>>> import numpy as np
>>> import numpy.linalg as la
>>> np.set_printoptions(suppress=True, linewidth=160)
>>> F = np.load("mat.npy")
>>> F
array([[-1.3  ,  2.7  , -1.4  ,  0.6  , -1.7  ,  0.9  , -0.3  ,  1.1  , -1.   ,  1.6  ,  1.243],
       [ 1.   , -0.1  , -1.1  ,  2.   ,  0.6  ,  0.6  , -0.1  , -0.8  ,  0.1  ,  1.   ,  3.934],
       [ 0.2  , -0.3  ,  0.5  , -1.1  , -0.1  ,  0.3  ,  0.5  , -0.4  ,  0.5  , -0.6  , -2.169],
       [ 0.5  ,  1.1  , -0.3  ,  1.3  , -1.8  , -1.2  , -1.2  , -0.9  ,  2.   ,  2.   ,  2.608],
       [-0.6  , -0.1  , -1.3  , -0.2  , -0.6  ,  0.3  ,  1.9  , -1.2  ,  1.   , -0.3  , -0.414],
       [-1.4  , -0.5  , -1.   ,  1.3  , -1.9  ,  0.   , -1.3  ,  0.7  , -0.5  ,  0.1  ,  2.525],
       [ 0.2  ,  0.4  , -1.3  , -1.8  , -0.5  , -0.2  , -1.2  , -0.6  ,  1.1  ,  1.   , -3.557],
       [-0.1  ,  0.2  ,  0.2  , -0.4  ,  0.8  , -1.6  , -1.1  ,  0.2  , -0.6  ,  1.9  , -0.767],
       [-1.   , -1.3  , -0.9  , -0.3  , -1.9  , -0.5  ,  1.5  , -0.3  , -0.7  , -1.7  , -0.607],
       [ 0.3  , -0.4  ,  0.4  ,  1.3  , -0.4  ,  0.1  , -0.6  ,  1.2  , -0.5  , -0.5  ,  2.631],
       [-0.8  ,  0.9  ,  1.5  ,  1.3  , -1.4  , -0.9  , -1.8  , -0.2  , -0.5  ,  0.2  ,  2.662],
       [ 0.5  , -1.   , -0.4  ,  1.2  , -0.3  ,  0.9  , -1.2  ,  2.1  , -0.5  ,  0.4  ,  2.501],
       [-1.4  ,  1.8  , -0.3  ,  1.1  ,  0.7  ,  1.4  ,  2.   ,  0.1  , -0.4  ,  0.4  ,  2.134],
       [-0.5  ,  2.2  , -0.2  , -0.2  ,  0.6  , -0.2  ,  0.   ,  0.3  ,  0.   , -2.5  , -0.439],
       [-1.1  ,  0.5  ,  1.8  ,  0.2  ,  2.   ,  0.1  , -0.2  , -0.2  ,  0.6  , -0.1  ,  0.456],
       [-0.1  ,  1.6  ,  0.2  , -0.1  , -0.6  , -0.1  ,  1.1  ,  1.8  ,  0.   ,  0.9  , -0.141],
       [-0.2  ,  0.6  , -0.3  ,  0.2  ,  0.6  ,  0.1  ,  0.3  , -1.9  , -0.3  ,  1.7  ,  0.342],
       [ 0.7  , -1.   , -1.6  , -0.7  , -1.2  ,  0.5  ,  0.1  ,  0.8  , -1.4  ,  0.   , -1.366],
       [-1.4  , -0.8  , -0.6  ,  0.9  ,  0.3  , -1.8  , -1.1  ,  0.1  , -2.   , -0.8  ,  1.814],
       [ 0.   , -0.6  ,  1.6  ,  1.1  ,  0.   ,  0.1  , -0.5  , -0.6  ,  0.6  , -0.9  ,  2.198],
       [ 0.2  ,  0.2  , -1.7  , -0.6  ,  0.1  ,  1.2  , -0.7  ,  1.1  ,  0.7  ,  0.   , -1.29 ],
       [-0.3  , -0.8  , -1.   , -1.8  ,  0.7  , -1.   , -1.   ,  0.1  ,  0.9  , -0.4  , -3.594],
       [-0.4  ,  0.7  ,  0.7  ,  1.7  , -0.5  ,  1.   ,  0.5  ,  1.   ,  1.   ,  0.6  ,  3.325],
       [-0.8  ,  0.7  , -1.4  , -0.1  , -0.5  ,  0.   , -1.4  , -0.6  ,  0.5  , -1.7  , -0.076],
       [-0.5  ,  1.1  , -0.9  ,  1.8  ,  1.1  ,  0.4  , -0.7  , -0.9  , -0.9  ,  0.6  ,  3.636],
       [-2.1  ,  0.6  , -1.7  , -0.6  ,  1.6  ,  0.1  ,  1.4  ,  1.2  , -0.9  ,  1.7  , -1.32 ],
       [-2.7  , -0.5  ,  0.   ,  2.4  ,  0.4  , -0.8  , -0.3  , -2.2  ,  0.   ,  0.7  ,  4.809],
       [ 2.3  , -2.5  , -0.9  , -0.1  ,  0.7  , -0.9  , -1.7  , -0.3  , -0.7  , -0.3  , -0.143],
       [-0.5  ,  1.3  , -0.5  ,  0.   ,  1.6  ,  0.6  ,  0.5  , -0.4  ,  1.   ,  0.2  , -0.039]])
>>> rng = np.random.default_rng(81504)
>>> labels = rng.permutation(11)
>>> out = F[:, labels] * rng.choice([-1, 1], 11)
>>> out
array([[ 0.6  ,  1.6  , -2.7  , -1.243, -1.3  , -1.4  , -0.3  , -1.1  ,  1.7  ,  1.   ,  0.9  ],
       [ 2.   ,  1.   ,  0.1  , -3.934,  1.   , -1.1  , -0.1  ,  0.8  , -0.6  , -0.1  ,  0.6  ],
       [-1.1  , -0.6  ,  0.3  ,  2.169,  0.2  ,  0.5  ,  0.5  ,  0.4  ,  0.1  , -0.5  ,  0.3  ],
       [ 1.3  ,  2.   , -1.1  , -2.608,  0.5  , -0.3  , -1.2  ,  0.9  ,  1.8  , -2.   , -1.2  ],
       [-0.2  , -0.3  ,  0.1  ,  0.414, -0.6  , -1.3  ,  1.9  ,  1.2  ,  0.6  , -1.   ,  0.3  ],
       [ 1.3  ,  0.1  ,  0.5  , -2.525, -1.4  , -1.   , -1.3  , -0.7  ,  1.9  ,  0.5  ,  0.   ],
       [-1.8  ,  1.   , -0.4  ,  3.557,  0.2  , -1.3  , -1.2  ,  0.6  ,  0.5  , -1.1  , -0.2  ],
       [-0.4  ,  1.9  , -0.2  ,  0.767, -0.1  ,  0.2  , -1.1  , -0.2  , -0.8  ,  0.6  , -1.6  ],
       [-0.3  , -1.7  ,  1.3  ,  0.607, -1.   , -0.9  ,  1.5  ,  0.3  ,  1.9  ,  0.7  , -0.5  ],
       [ 1.3  , -0.5  ,  0.4  , -2.631,  0.3  ,  0.4  , -0.6  , -1.2  ,  0.4  ,  0.5  ,  0.1  ],
       [ 1.3  ,  0.2  , -0.9  , -2.662, -0.8  ,  1.5  , -1.8  ,  0.2  ,  1.4  ,  0.5  , -0.9  ],
       [ 1.2  ,  0.4  ,  1.   , -2.501,  0.5  , -0.4  , -1.2  , -2.1  ,  0.3  ,  0.5  ,  0.9  ],
       [ 1.1  ,  0.4  , -1.8  , -2.134, -1.4  , -0.3  ,  2.   , -0.1  , -0.7  ,  0.4  ,  1.4  ],
       [-0.2  , -2.5  , -2.2  ,  0.439, -0.5  , -0.2  ,  0.   , -0.3  , -0.6  , -0.   , -0.2  ],
       [ 0.2  , -0.1  , -0.5  , -0.456, -1.1  ,  1.8  , -0.2  ,  0.2  , -2.   , -0.6  ,  0.1  ],
       [-0.1  ,  0.9  , -1.6  ,  0.141, -0.1  ,  0.2  ,  1.1  , -1.8  ,  0.6  , -0.   , -0.1  ],
       [ 0.2  ,  1.7  , -0.6  , -0.342, -0.2  , -0.3  ,  0.3  ,  1.9  , -0.6  ,  0.3  ,  0.1  ],
       [-0.7  ,  0.   ,  1.   ,  1.366,  0.7  , -1.6  ,  0.1  , -0.8  ,  1.2  ,  1.4  ,  0.5  ],
       [ 0.9  , -0.8  ,  0.8  , -1.814, -1.4  , -0.6  , -1.1  , -0.1  , -0.3  ,  2.   , -1.8  ],
       [ 1.1  , -0.9  ,  0.6  , -2.198,  0.   ,  1.6  , -0.5  ,  0.6  , -0.   , -0.6  ,  0.1  ],
       [-0.6  ,  0.   , -0.2  ,  1.29 ,  0.2  , -1.7  , -0.7  , -1.1  , -0.1  , -0.7  ,  1.2  ],
       [-1.8  , -0.4  ,  0.8  ,  3.594, -0.3  , -1.   , -1.   , -0.1  , -0.7  , -0.9  , -1.   ],
       [ 1.7  ,  0.6  , -0.7  , -3.325, -0.4  ,  0.7  ,  0.5  , -1.   ,  0.5  , -1.   ,  1.   ],
       [-0.1  , -1.7  , -0.7  ,  0.076, -0.8  , -1.4  , -1.4  ,  0.6  ,  0.5  , -0.5  ,  0.   ],
       [ 1.8  ,  0.6  , -1.1  , -3.636, -0.5  , -0.9  , -0.7  ,  0.9  , -1.1  ,  0.9  ,  0.4  ],
       [-0.6  ,  1.7  , -0.6  ,  1.32 , -2.1  , -1.7  ,  1.4  , -1.2  , -1.6  ,  0.9  ,  0.1  ],
       [ 2.4  ,  0.7  ,  0.5  , -4.809, -2.7  ,  0.   , -0.3  ,  2.2  , -0.4  , -0.   , -0.8  ],
       [-0.1  , -0.3  ,  2.5  ,  0.143,  2.3  , -0.9  , -1.7  ,  0.3  , -0.7  ,  0.7  , -0.9  ],
       [ 0.   ,  0.2  , -1.3  ,  0.039, -0.5  , -0.5  ,  0.5  ,  0.4  , -1.6  , -1.   ,  0.6  ]])
>>> Uu, _, Vt = la.svd(F.T @ out)
>>> np.round(la.lstsq(F, out)[0], 3) + 0
array([[ 0.,  0.,  0.,  0.,  1.,  0.,  0.,  0.,  0.,  0.,  0.],
       [ 0.,  0., -1.,  0.,  0.,  0.,  0.,  0.,  0.,  0.,  0.],
       [ 0.,  0.,  0.,  0.,  0.,  1.,  0.,  0.,  0.,  0.,  0.],
       [ 1.,  0.,  0.,  0.,  0.,  0.,  0.,  0.,  0.,  0.,  0.],
       [ 0.,  0.,  0.,  0.,  0.,  0.,  0.,  0., -1.,  0.,  0.],
       [ 0.,  0.,  0.,  0.,  0.,  0.,  0.,  0.,  0.,  0.,  1.],
       [ 0.,  0.,  0.,  0.,  0.,  0.,  1.,  0.,  0.,  0.,  0.],
       [ 0.,  0.,  0.,  0.,  0.,  0.,  0., -1.,  0.,  0.,  0.],
       [ 0.,  0.,  0.,  0.,  0.,  0.,  0.,  0.,  0., -1.,  0.],
       [ 0.,  1.,  0.,  0.,  0.,  0.,  0.,  0.,  0.,  0.,  0.],
       [ 0.,  0.,  0., -1.,  0.,  0.,  0.,  0.,  0.,  0.,  0.]])
>>> labels
array([ 3,  9,  1, 10,  0,  2,  6,  7,  4,  8,  5])
